$ ipython --no-banner

In [1]: import numpy as np

In [2]: np.set_printoptions(precision=4, suppress=True, linewidth=100, sign=" ")

In [3]: def rnd(a):
   ...:     return np.round(a, 4) + 0
   ...: 

In [4]: J = np.array([[0.02, 2.0, 2.0, 2.0],
   ...:     [3.0, 3.02, 1.0, 2.0],
   ...:     [0.0, 0.0, 1.02, 3.0],
   ...:     [0.0, 2.0, 2.0, 2.02]])

In [5]: q, V = np.linalg.qr(J[:, :2])[0], np.linalg.qr(J[:, 2:])[0]

In [6]: s = np.linalg.svd(q.T @ V, compute_uv=False)

In [7]: print(rnd(np.linalg.norm(q @ q.T - V @ V.T, 2)))
0.8957

In [8]: print(round(np.log10(np.linalg.cond(J))))
3

In [9]: print(rnd(np.linalg.norm(J, 2) / np.linalg.norm(J)))
0.892

In [10]: print(np.argsort(-np.linalg.norm(J, axis=0).round(6), kind="stable")[:3])
[ 3  1  2]

In [11]: print(rnd(np.linalg.det(J.T)))
-0.322

In [12]: print(rnd(np.linalg.det(J[::-1])))
-0.322

In [13]: rng = np.random.default_rng(4423)

In [14]: lab = rng.permutation(4)

In [15]: Y = J[:, lab] * rng.choice([-1, 1], 4)

In [16]: print(Y)
[[-0.02 -2.   -2.   -2.  ]
 [-3.   -3.02 -1.   -2.  ]
 [-0.   -0.   -1.02 -3.  ]
 [-0.   -2.   -2.   -2.02]]

In [17]: Uu, _, VT = np.linalg.svd(J.T @ Y)

In [18]: print(rnd(np.linalg.lstsq(J, Y)[0]))
[[-1.  0.  0.  0.]
 [ 0. -1.  0.  0.]
 [ 0.  0. -1.  0.]
 [ 0.  0.  0. -1.]]

In [19]: print(lab)
[ 0  1  2  3]

In [20]: W0 = np.loadtxt("run15.csv", delimiter=",")

In [21]: print(W0)
[[ -8.9826 -20.1096 -13.6935]
 [ -2.6655 -12.0115  -5.7576]
 [ -1.9332 -10.965   -4.8302]
 [ -0.3963  -8.5959  -2.8622]
 [  0.217   -7.5408  -2.06  ]
 [  1.2143  -5.5062  -0.6953]
 [  1.5623  -4.5482  -0.1661]
 [  1.526   -1.4386   0.6018]
 [  0.7389  -0.5124   0.307 ]
 [  0.5638  -0.3749   0.2332]
 [ -0.2116   0.1234  -0.0831]
 [ -2.0597   1.0947  -0.593 ]
 [ -2.7283   1.4862  -0.6259]
 [ -3.3904   1.9509  -0.5255]
 [ -3.5219   2.0569  -0.4845]
 [ -3.8937   2.3914  -0.3184]
 [ -3.8981   2.3957  -0.3159]
 [ -4.0687   2.5711  -0.209 ]
 [ -4.6366   3.3073   0.3517]
 [ -4.8116   3.608    0.6214]
 [ -4.8201   3.6238   0.6362]
 [ -4.9991   3.9979   0.9979]
 [ -5.1274   4.3272   1.3355]
 [ -5.259    4.7559   1.7972]
 [ -5.404    7.989    5.7746]
 [ -4.5     11.8943  11.1384]]

In [22]: Xc = W0 - W0.mean(axis=0)

In [23]: Uu, s, VT = np.linalg.svd(Xc, full_matrices=False)

In [24]: print(rnd((s ** 2).sum() ** 2 / (s ** 4).sum()))
1.311

In [25]: print(np.abs(Uu[:, 0]).argmax())
0

In [26]: print(np.searchsorted(np.cumsum(s ** 2) / (s ** 2).sum(), 0.9) + 1)
2

In [27]: print(rnd(np.abs(VT[-1])))
[ 0.3865  0.4691  0.7941]

In [28]: print(np.abs(VT[0]).argmax())
1

In [29]: print(rnd(VT[0] * np.sign(VT[0, np.abs(VT[0]).argmax()])))
[-0.0451  0.8696  0.4918]

In [30]: hat = W0 @ np.linalg.solve(W0.T @ W0, W0.T)

In [31]: print(rnd(np.linalg.eigvalsh(hat)))
[ 0.  0.  0.  0.  0.  0.  0.  0.  0.  0.  0.  0.  0.  0.  0.  0.  0.  0.  0.  0.  0.  0.  0.  1.
  1.  1.]

In [32]: C2 = W0.T @ W0

In [33]: print(rnd(np.trace(C2)), rnd((W0 ** 2).sum()))
1983.3199 1983.3199

In [34]: print(np.allclose(C2, C2.T))
True

In [35]: print(np.linalg.matrix_rank(C2))
3

In [36]: Y = np.array([[1, 1, 1], [0, 3, 3], [1, 0, 3]])

In [37]: M = Y.T @ Y

In [38]: print(M)
[[  2   1   4]
 [  1  10  10]
 [  4  10  19]]

In [39]: evals, V = np.linalg.eigh(M)

In [40]: x0 = np.array([-4, 3, 1])

In [41]: print(rnd(V * np.abs(evals) @ V.T))
[[  2.   1.   4.]
 [  1.  10.  10.]
 [  4.  10.  19.]]

In [42]: print(np.abs(M).sum(axis=1).max(), rnd(np.abs(evals).max()))
33 26.0997

In [43]: print((np.sign(V[:, -1].round(6)) == np.sign(V[0, -1].round(6))).astype(int))
[ 1  1  1]

In [44]: print(rnd(x0 @ M @ x0 / (x0 @ x0)), rnd(evals[0]), rnd(evals[-1]))
5.5769 0.7473 26.0997

In [45]: x0 = np.array([-9, 5, 7])

In [46]: rhs = M @ x0

In [47]: print(rhs)
[  15  111  147]

In [48]: print(rnd(np.linalg.solve(M, M[:, 1])))
[ 0.  1.  0.]

In [49]: print(rnd(np.linalg.solve(M, rhs)))
[-9.  5.  7.]

In [50]: print(rnd(np.linalg.solve(M.T, M[2])))
[ 0.  0.  1.]

In [51]: x0 = np.array([2, 2, 2])

In [52]: h = np.maximum(M @ x0, 0)

In [53]: print(np.maximum(M @ (3 * x0), 0))
[  42  126  198]

In [54]: print(M * (h > 1e-9)[:, None])
[[  2   1   4]
 [  1  10  10]
 [  4  10  19]]

In [55]: K = np.loadtxt("x.csv", delimiter=",")

In [56]: print(K)
[[ 4.  0.  2.  0.]
 [ 0.  0.  0.  0.]
 [ 4.  0.  0.  0.]
 [ 0.  0.  0.  0.]]

In [57]: print([round(float(x), 4) for x in np.linalg.svd(K, compute_uv=False)[:3]])
[5.8416, 1.3695, 0.0]

In [58]: r = np.linalg.matrix_rank(K)

In [59]: print(r)
2

In [60]: null = np.linalg.svd(K)[2][r:].T

In [61]: print(null @ null.T)
[[ 0.  0.  0.  0.]
 [ 0.  1.  0.  0.]
 [ 0.  0.  0.  0.]
 [ 0.  0.  0.  1.]]

In [62]: print([int(np.linalg.matrix_rank(K[:i])) for i in range(1, len(K) + 1)])
[1, 1, 2, 2]

In [63]: print(np.allclose(K @ null, 0))
True

In [64]: print(np.linalg.matrix_rank(K.T @ K), np.linalg.matrix_rank(K @ K.T))
2 2

In [65]: print([int(np.linalg.matrix_rank(K[:, :j + 1])) for j in range(4)])
[1, 1, 2, 2]

In [66]: theta = np.radians(5)

In [67]: Rm = np.eye(4)

In [68]: Rm[2, 2] = Rm[3, 3] = np.cos(theta)

In [69]: Rm[2, 3], Rm[3, 2] = -np.sin(theta), np.sin(theta)

In [70]: print(rnd(Rm))
[[ 1.      0.      0.      0.    ]
 [ 0.      1.      0.      0.    ]
 [ 0.      0.      0.9962 -0.0872]
 [ 0.      0.      0.0872  0.9962]]

In [71]: Y = K @ Rm.T

In [72]: print(rnd(np.linalg.det(Rm)), rnd(np.trace(Rm)))
1.0 3.9924

In [73]: print(np.allclose(np.linalg.norm(K, axis=1), np.linalg.norm(Y, axis=1)))
True

In [74]: x0 = np.array([1, 2, 0, 2])

In [75]: print(4 - np.linalg.matrix_rank(Rm - np.eye(4), tol=1e-8))
2

In [76]: print(rnd(np.linalg.det(Rm)))
1.0

In [77]: print(rnd(np.sort(np.abs(np.degrees(np.angle(np.linalg.eigvals(Rm)))))))
[ 0.  0.  5.  5.]

In [78]: print(rnd(np.linalg.inv(Rm)))
[[ 1.      0.      0.      0.    ]
 [ 0.      1.      0.      0.    ]
 [ 0.      0.      0.9962  0.0872]
 [ 0.      0.     -0.0872  0.9962]]

In [79]: mat = np.load("arr.npy")

In [80]: print(rnd(mat))
[[ 0.309   0.     -0.9511]
 [ 0.      1.      0.    ]
 [ 0.9511  0.      0.309 ]]

In [81]: W1 = np.array([[3, 4, 0, 1, 2], [0, 0, 4, 1, 1], [1, 3, 2, 0, 0], [5, 4, 0, 1, 5]])

In [82]: coef = np.array([-1, 0, 1, -9, 0])

In [83]: H = np.maximum(K @ W1 + coef, 0)

In [84]: print(np.linalg.matrix_rank(H))
3

In [85]: Z = np.array([[0, 2], [1, 1], [2, 2], [2, 2], [1, 0]])

In [86]: print((H @ Z).round(6).argmax(axis=1))
[ 1  0  1  0]

In [87]: print(rnd(np.linalg.det(mat[::-1])))
-1.0

In [88]: print(rnd(np.kron(np.eye(2, dtype=int), mat)))
[[ 0.309   0.     -0.9511  0.      0.      0.    ]
 [ 0.      1.      0.      0.      0.      0.    ]
 [ 0.9511  0.      0.309   0.      0.      0.    ]
 [ 0.      0.      0.      0.309   0.     -0.9511]
 [ 0.      0.      0.      0.      1.      0.    ]
 [ 0.      0.      0.      0.9511  0.      0.309 ]]

In [89]: print(rnd(np.linalg.det(mat.T)))
1.0

In [90]: print(rnd(np.einsum("ij,ji->", mat, mat)))
-0.618

In [91]: print(rnd(np.poly(mat)))
[ 1.    -1.618  1.618 -1.   ]

In [92]: C2 = mat.T @ mat

In [93]: print(rnd(np.linalg.eigvalsh(C2)[::-1]))
[ 1.  1.  1.]

In [94]: x0 = np.array([-2, 3, -3])

In [95]: print(mat.T @ (mat @ x0))
[-2.  3. -3.]

In [96]: print(rnd(np.abs(np.linalg.eigvals(mat))))
[ 1.  1.  1.]

In [97]: print(3 - np.linalg.matrix_rank(mat - np.eye(3), tol=1e-8))
1

In [98]: print(rnd(np.linalg.inv(mat)))
[[ 0.309   0.      0.9511]
 [ 0.      1.      0.    ]
 [-0.9511  0.      0.309 ]]

In [99]: Y = mat + rng.integers(-2, 3, (3, 1)) @ rng.integers(-2, 3, (1, 3))

In [100]: print(rnd(Y))
[[-3.691   0.     -0.9511]
 [ 0.      1.      0.    ]
 [ 4.9511  0.      0.309 ]]

In [101]: print(rnd(np.linalg.svd(Y - mat, compute_uv=False)))
[ 5.6569  0.      0.    ]

In [102]: print(np.linalg.matrix_rank(Y - mat, tol=1e-8))
1

In [103]: print(Y - mat)
[[-4.  0.  0.]
 [ 0.  0.  0.]
 [ 4.  0.  0.]]

In [104]: print(np.abs(Y - mat).sum(axis=1))
[ 4.  0.  4.]

In [105]: X = np.load("data.npy")

In [106]: print(X)
[[-0.9186  0.3364  0.9999]
 [ 0.3799  0.9069 -0.4542]
 [ 0.9302  0.9886 -0.9988]
 [ 0.9488  0.9994 -0.9982]
 [-0.4462  0.585   0.9366]
 [-0.5915 -0.9995  0.1391]
 [ 0.0599  0.996   0.8426]
 [-0.9903 -0.9957  1.    ]
 [ 0.508   0.664  -0.8565]
 [-0.0997  0.9823  0.8764]
 [-0.5784 -0.8764  0.8668]
 [-0.3627 -0.9341  0.3364]
 [ 0.6169  0.6751 -0.9402]
 [-0.4462  0.9721  0.9827]
 [-0.3275 -0.5299  0.6231]
 [ 0.8005 -0.8144 -0.9989]
 [-0.2355  0.9938  0.9647]
 [-0.0997  0.1684  0.354 ]
 [ 0.9488  0.9999 -0.9965]
 [-0.9051 -0.354   0.9996]
 [-0.9654 -0.9988  0.9996]
 [ 0.6044  0.2636 -0.9587]
 [ 0.      0.6231  0.3185]
 [-0.0798 -0.9943 -0.7969]
 [-0.8076 -0.9217  0.9881]]

In [107]: Xc = X - X.mean(axis=0)

In [108]: V = np.linalg.svd(Xc)[2][:2]

In [109]: Y = Xc - Xc @ V.T @ V

In [110]: print(rnd(np.cov(Xc @ V.T, rowvar=False)))
[[ 1.2464  0.    ]
 [ 0.      0.565 ]]

In [111]: print(rnd(Y.std(axis=0)))
[ 0.1255  0.0365  0.0787]

In [112]: print(rnd(np.diag(V.T @ V)))
[ 0.3233  0.9427  0.734 ]

In [113]: Xc = (X - X.mean(axis=0)) / X.std(axis=0)

In [114]: print(rnd(Xc.std(axis=0)))
[ 1.  1.  1.]

In [115]: coef = np.linalg.lstsq(np.delete(Xc, 2, axis=1), Xc[:, 2])[0]

In [116]: print(np.abs(coef).argmax())
0

In [117]: print(rnd(1 - np.var(Xc[:, 2] - np.delete(Xc, 2, axis=1) @ coef)))
0.8833
